% python3 -q
>>> import numpy as np
>>> from numpy import linalg as LA
>>> np.set_printoptions(suppress=True, linewidth=140)
>>> def rd(a):
...     return np.round(a, 2) + 0
... 
>>> E = np.load("x.npy")
>>> E
array([[2, 1, 2],
       [0, 1, 2],
       [0, 0, 2]])
>>> B = LA.inv(E)
>>> rd(LA.det(E) * LA.det(B))
np.float64(1.0)
>>> rd(LA.slogdet(E)[0])
np.float64(1.0)
>>> np.allclose(B, E.T)
False
>>> rd(LA.inv(B))
array([[2., 1., 2.],
       [0., 1., 2.],
       [0., 0., 2.]])
>>> rd(LA.cond(E))
np.float64(5.86)
>>> (E + E.T) / 2
array([[2. , 0.5, 1. ],
       [0.5, 1. , 1. ],
       [1. , 1. , 2. ]])
>>> (E - E.T) / 2
array([[ 0. ,  0.5,  1. ],
       [-0.5,  0. ,  1. ],
       [-1. , -1. ,  0. ]])
>>> rd(np.sort(np.abs(LA.eigvals(E))))
array([1., 2., 2.])
>>> P = np.triu(np.array([[2, 1, 0], [1, 2, 0], [1, 2, 2]]), 1) + np.eye(3)
>>> B = P @ E @ LA.inv(P)
>>> P @ E - E @ P
array([[ 0., -1.,  2.],
       [ 0.,  0.,  0.],
       [ 0.,  0.,  0.]])
>>> np.trace(B), np.trace(E)
(np.float64(5.0), np.int64(5))
>>> vec = np.array([-4, 5, -4])
>>> target = E @ vec
>>> coef, lr = np.zeros(3), 1 / LA.norm(E, 2) ** 2
>>> for i in range(20):
...     coef -= lr * E.T @ (E @ coef - target)
...     if i % 5 == 0: print(i, round(LA.norm(E @ coef - target), 2))
... 
0 4.54
5 3.76
10 3.21
15 2.76
>>> rd(LA.cond(E))
np.float64(5.86)
>>> rd(coef)
array([-2.99,  1.55, -3.16])
>>> A = np.loadtxt("out6.csv", delimiter=",")
>>> A
array([[ 0.3, -3. , -3. ],
       [-1. ,  0.3,  1. ],
       [ 0. , -3. , -2.7]])
>>> B = A / np.sqrt((A ** 2).mean(axis=1, keepdims=True))
>>> rd(LA.norm(B, axis=1))
array([1.73, 1.73, 1.73])
>>> rd(B[1])
array([-1.2 ,  0.36,  1.2 ])
>>> left, sigma, Vt = LA.svd(A, full_matrices=False)
>>> (sigma > 1e-8).sum()
np.int64(3)
>>> rd(np.sqrt((sigma ** 2).sum())), rd(LA.norm(A))
(np.float64(6.04), np.float64(6.04))
>>> rd(sigma)
array([5.94, 1.11, 0.04])
>>> np.allclose(left * sigma @ Vt, A)
True
>>> rd(np.cumsum(sigma ** 2) / np.sum(sigma ** 2))
array([0.97, 1.  , 1.  ])
>>> q, Rm = LA.qr(A)
>>> rd(q.T @ q)
array([[1., 0., 0.],
       [0., 1., 0.],
       [0., 0., 1.]])
>>> q.shape, Rm.shape
((3, 3), (3, 3))
>>> rd(q)
array([[-0.29, -0.65, -0.7 ],
       [ 0.96, -0.2 , -0.21],
       [ 0.  , -0.73,  0.68]])
>>> F = np.load("block14.npy")
>>> F
array([[ 2.,  0.,  0.],
       [ 0.,  3.,  3.],
       [ 0., -1., -3.]])
>>> q = F.astype(float).copy()
>>> for j in range(3):
...     q[:, j] -= q[:, :j] @ (q[:, :j].T @ q[:, j])
...     q[:, j] /= LA.norm(q[:, j])
... 
>>> rd(q.T @ F)
array([[2.  , 0.  , 0.  ],
       [0.  , 3.16, 3.79],
       [0.  , 0.  , 1.9 ]])
>>> rd(q)
array([[ 1.  ,  0.  ,  0.  ],
       [ 0.  ,  0.95, -0.32],
       [ 0.  , -0.32, -0.95]])
>>> rd(q.T @ q)
array([[1., 0., 0.],
       [0., 1., 0.],
       [0., 0., 1.]])
>>> np.all(LA.eigvalsh(q) > 0)
np.False_
>>> rd(LA.eigvalsh(q).min())
np.float64(-1.0)
>>> [round(float(LA.det(q[:i, :i])), 2) + 0 for i in range(1, 4)]
[1.0, 0.95, -1.0]
>>> np.flatnonzero(LA.matrix_power((F != 0) + (F.T != 0) + np.eye(3), 3)[1])
array([1, 2])
>>> rd(LA.det(F))
np.float64(-12.0)
>>> m1 = np.loadtxt("a.csv", delimiter=",")
>>> m1
array([[ 16.,   8.,   4.,   0.,   0.,   0.],
       [ 20.,  12.,   4.,   0.,   0.,   0.],
       [  0.,   8., -12.,   0.,   0.,   0.],
       [ 12.,   6.,   3., -20., -10.,  -5.],
       [ 15.,   9.,   3., -25., -15.,  -5.],
       [  0.,   6.,  -9.,   0., -10.,  15.]])
>>> np.argsort(-LA.norm(m1, axis=0).round(6), kind="stable")[:3]
array([0, 3, 1])
>>> LA.cond(m1) > 100
np.True_
>>> J = np.array([[-3, -2, 0, -2], [-3, -2, -1, -3], [0, -2, 1, 0], [3, -2, 1, 2]])
>>> rng = np.random.default_rng(235932)
>>> labels = rng.permutation(4)
>>> labels
array([2, 3, 0, 1])
>>> B = J[labels][:, labels]
>>> np.trace(B)
np.int64(-2)
>>> np.diag(B)
array([ 1,  2, -3, -2])
>>> mat = np.load("run19.npy")
>>> mat
array([[-3.,  2.,  0.,  0.],
       [ 4.,  2.,  0.,  0.],
       [ 0.,  0.,  3., -1.],
       [ 0.,  0., -2., -3.]])
>>> T = np.stack([mat, 5 * mat, mat[::-1]])
>>> T.sum(axis=0)
array([[-18.,  12.,  -2.,  -3.],
       [ 24.,  12.,   3.,  -1.],
       [  4.,   2.,  18.,  -6.],
       [ -3.,   2., -12., -18.]])
>>> LA.matrix_rank(T.reshape(3, -1))
np.int64(2)
>>> T.shape
(3, 4, 4)
>>> (T @ mat.T).shape
(3, 4, 4)
>>> vec = np.array([3, -2, 2, 0])
>>> h1 = np.maximum(mat @ vec, 0)
>>> np.maximum(mat @ (3 * vec), 0)
array([ 0., 24., 18.,  0.])
>>> np.maximum(mat @ vec, 0) - np.maximum(-mat @ vec, 0)
array([-13.,   8.,   6.,  -4.])
>>> rd(np.tanh(mat @ vec))
array([-1.,  1.,  1., -1.])
>>> mat.T @ h1
array([32., 16., 18., -6.])
>>> arr = np.diag(5 * np.array([-2, -3, -2])) + np.array([[1, 3, 3], [2, 0, 2], [-2, -3, -1]])
>>> arr
array([[ -9,   3,   3],
       [  2, -15,   2],
       [ -2,  -3, -11]])
>>> B = arr[0, 0] * arr[1:] - np.outer(arr[1:, 0], arr[0])
>>> B
array([[  0, 129, -24],
       [  0,  33, 105]])
>>> rd(arr[:, 0] / arr[0, 0])
array([ 1.  , -0.22,  0.22])
>>> np.flatnonzero(~B.round(6).any(axis=1))
array([], dtype=int64)
>>> K = np.load("w.npy")
>>> rd(K)
array([[ -7.53,  18.  ,   4.38],
       [ 17.12,  10.11,  -2.18],
       [-16.35, -11.37,   1.82],
       [  7.89, -17.84,  -4.43],
       [ 19.46,   2.53,  -3.85],
       [-19.48,  -2.39,   3.87],
       [ -2.08,  19.59,   3.43],
       [ -0.59,  19.74,   3.13],
       [ 19.48,  -1.03,  -4.39],
       [  7.42,  18.53,   1.21],
       [  1.92, -19.61,  -3.4 ],
       [ -4.96,  18.97,   3.96],
       [-18.81,   4.81,   4.82],
       [ -8.55,  17.51,   4.52]])
>>> vec = np.array([2, -1, 2])
>>> h1 = np.maximum(K @ vec, 0)
>>> rd(K.T @ h1)
array([1732.62, -528.09, -457.02])
>>> rd(np.tanh(K @ vec))
array([-1.  ,  1.  , -1.  ,  1.  ,  1.  , -1.  , -1.  , -1.  ,  1.  , -0.86,  1.  , -1.  , -1.  , -1.  ])
>>> np.flatnonzero(h1 > 1e-9)
array([ 1,  3,  4,  8, 10])
